% python3 -q
>>> import numpy as np
>>> np.set_printoptions(precision=2, suppress=True, linewidth=160, sign=" ")
>>> rnd = lambda a: np.round(a, 2) + 0
>>> m1 = np.tanh(np.array([[-0.4, -0.8],
...     [0.3, 0.0],
...     [-0.5, -0.2],
...     [1.1, 1.1],
...     [0.4, -0.5],
...     [0.0, 0.3],
...     [1.1, -0.3],
...     [-1.1, 0.2],
...     [0.8, -1.0],
...     [0.5, 0.7],
...     [-0.5, -1.2],
...     [0.6, 0.9],
...     [1.4, -1.0]]) @ np.array([[0.4, 1.0, 1.3], [-0.5, -1.9, -0.4]]))
>>> rnd(m1)
array([[ 0.24,  0.81, -0.2 ],
       [ 0.12,  0.29,  0.37],
       [-0.1 , -0.12, -0.52],
       [-0.11, -0.76,  0.76],
       [ 0.39,  0.87,  0.62],
       [-0.15, -0.52, -0.12],
       [ 0.53,  0.93,  0.91],
       [-0.49, -0.9 , -0.91],
       [ 0.68,  0.99,  0.89],
       [-0.15, -0.68,  0.35],
       [ 0.38,  0.94, -0.17],
       [-0.21, -0.8 ,  0.4 ],
       [ 0.79,  1.  ,  0.98]])
>>> cen = (m1 - m1.mean(axis=0)) / m1.std(axis=0)
>>> np.argwhere(np.abs(cen) > 2)
array([[ 7,  2]])
>>> coef = np.linalg.lstsq(np.delete(cen, 2, axis=1), cen[:, 2])[0]
>>> np.abs(coef).argmax()
np.int64(0)
>>> basis = m1[[2, 0]].astype(float)
>>> for _ in range(6):
...     labels = np.linalg.norm(m1[:, None] - basis, axis=-1).argmin(axis=1)
...     basis = np.array([m1[labels == j].mean(axis=0) for j in range(2)])
... 
>>> labels
array([ 1,  1,  0,  0,  1,  0,  1,  0,  1,  0,  1,  0,  1])
>>> np.bincount(labels)
array([ 6,  7])
>>> rnd(basis)
array([[-0.2 , -0.63, -0.01],
       [ 0.44,  0.83,  0.49]])
>>> rnd(basis[1] - basis[0])
array([ 0.65,  1.46,  0.49])
>>> A2 = np.c_[m1[:, :2] @ np.array([[1, -1], [-2, 0]]), np.array([5, 3, 3, 0, 4, 2, 2, 4, 5, 1, 5, 4, 4])]
>>> rnd(A2)
array([[-1.38, -0.24,  5.  ],
       [-0.46, -0.12,  3.  ],
       [ 0.14,  0.1 ,  3.  ],
       [ 1.41,  0.11,  0.  ],
       [-1.36, -0.39,  4.  ],
       [ 0.88,  0.15,  2.  ],
       [-1.33, -0.53,  2.  ],
       [ 1.31,  0.49,  4.  ],
       [-1.31, -0.68,  5.  ],
       [ 1.21,  0.15,  1.  ],
       [-1.51, -0.38,  5.  ],
       [ 1.4 ,  0.21,  4.  ],
       [-1.21, -0.79,  4.  ]])
>>> rnd(np.linalg.norm(np.linalg.qr(m1)[0].T @ A2, axis=0) ** 2 / ((A2 ** 2).sum(axis=0) + 1e-12))
array([ 1.  ,  1.  ,  0.31])
>>> rnd(np.linalg.norm(A2 - m1 @ np.linalg.lstsq(m1, A2)[0], axis=0))
array([  0.  ,   0.  ,  10.73])
